In [1]: import numpy as np

In [2]: np.set_printoptions(precision=2, suppress=True, linewidth=140, legacy="1.25")

In [3]: E = np.array([[1, -1, 1, -1, 1, -1, 1, -1],
   ...:     [1, 1, 1, 1, 1, 1, 1, 1],
   ...:     [1, 1, -1, -1, 1, 1, -1, -1]])

In [4]: # column 4 repeats column 0

In [5]: out = E[0, 0] * E[1:] - np.outer(E[1:, 0], E[0])

In [6]: out
Out[6]: 
array([[ 0,  2,  0,  2,  0,  2,  0,  2],
       [ 0,  2, -2,  0,  0,  2, -2,  0]])

In [7]: E[:, 0] / E[0, 0]
Out[7]: array([1., 1., 1.])

In [8]: np.linalg.matrix_rank(out), np.linalg.matrix_rank(E)
Out[8]: (2, 3)

In [9]: x0 = np.array([2, 1, 2, 0, 1, 0, 0, 2])

In [10]: h1 = np.maximum(E @ x0, 0)

In [11]: E.T @ h1
Out[11]: array([10,  6, 10,  6, 10,  6, 10,  6])

In [12]: h1
Out[12]: array([2, 8, 0])

In [13]: np.maximum(E @ (3 * x0), 0)
Out[13]: array([ 6, 24,  0])

In [14]: left, sv, Vh = np.linalg.svd(E, full_matrices=False)

In [15]: np.round(left.T @ left, 2) + 0
Out[15]: 
array([[1., 0., 0.],
       [0., 1., 0.],
       [0., 0., 1.]])

In [16]: sv / sv[0]
Out[16]: array([1., 1., 1.])

In [17]: (sv > 1e-8).sum()
Out[17]: 3

In [18]: sv
Out[18]: array([2.83, 2.83, 2.83])

In [19]: np.round(left.T @ E @ Vh.T, 2) + 0
Out[19]: 
array([[2.83, 0.  , 0.  ],
       [0.  , 2.83, 0.  ],
       [0.  , 0.  , 2.83]])

In [20]: out = E / np.linalg.norm(E, axis=1)
ValueError: operands could not be broadcast together with shapes (3,8) (3,) 


In [21]: out = E / np.linalg.norm(E, axis=1, keepdims=True)

In [22]: G = out @ out.T

In [23]: G.round(2) + 0
Out[23]: 
array([[1., 0., 0.],
       [0., 1., 0.],
       [0., 0., 1.]])

In [24]: (np.abs(G) > 0.9).astype(int)
Out[24]: 
array([[1, 0, 0],
       [0, 1, 0],
       [0, 0, 1]])

In [25]: u, g = E[0], E[1]

In [26]: u @ u
Out[26]: 8

In [27]: p = (u @ g) / (u @ u) * u

In [28]: np.round(np.linalg.norm(u + g) ** 2 + np.linalg.norm(u - g) ** 2, 2)
Out[28]: 32.0

In [29]: p
Out[29]: array([ 0., -0.,  0., -0.,  0., -0.,  0., -0.])

In [30]: np.linalg.matrix_rank(np.outer(u, g))
Out[30]: 1

In [31]: A = np.load("w.npy")

In [32]: A
Out[32]: 
array([[ 4, -2,  1, -2, -2],
       [ 4, -2,  2,  3, -2],
       [-2, -1, -1, -2,  1],
       [-6,  3,  2, -1,  3]])

In [33]: x0 = np.array([1, 4, 7, 5, 2])

In [34]: h1 = np.maximum(A @ x0, 0)

In [35]: np.maximum(A @ x0, 0) - np.maximum(-A @ x0, 0)
Out[35]: array([-11,  21, -21,  21])

In [36]: np.tanh(A @ x0)
Out[36]: array([-1.,  1., -1.,  1.])

In [37]: round(np.linalg.norm(A[0], 1), 2), np.round(np.linalg.norm(A[0], np.inf), 2)
Out[37]: (11.0, 4.0)

In [38]: np.round(np.linalg.norm(A) ** 2 / np.linalg.norm(A, 2) ** 2, 2)
Out[38]: 1.26

In [39]: np.round(np.linalg.norm(A, "nuc"), 2)
Out[39]: 18.99

In [40]: round(np.linalg.norm(A, 2), 2)
Out[40]: 10.37

In [41]: blk = np.stack([A, -3 * A, A[::-1]])

In [42]: np.linalg.norm(blk, axis=(1, 2))
Out[42]: array([11.66, 34.99, 11.66])

In [43]: np.linalg.matrix_rank(blk)
Out[43]: array([4, 4, 4])

In [44]: blk.shape
Out[44]: (3, 4, 5)

In [45]: np.einsum("bij,cij->bc", blk, blk)
Out[45]: 
array([[ 136, -408,  -96],
       [-408, 1224,  288],
       [ -96,  288,  136]])

In [46]: np.linalg.matrix_rank(blk.reshape(3, -1))
Out[46]: 2
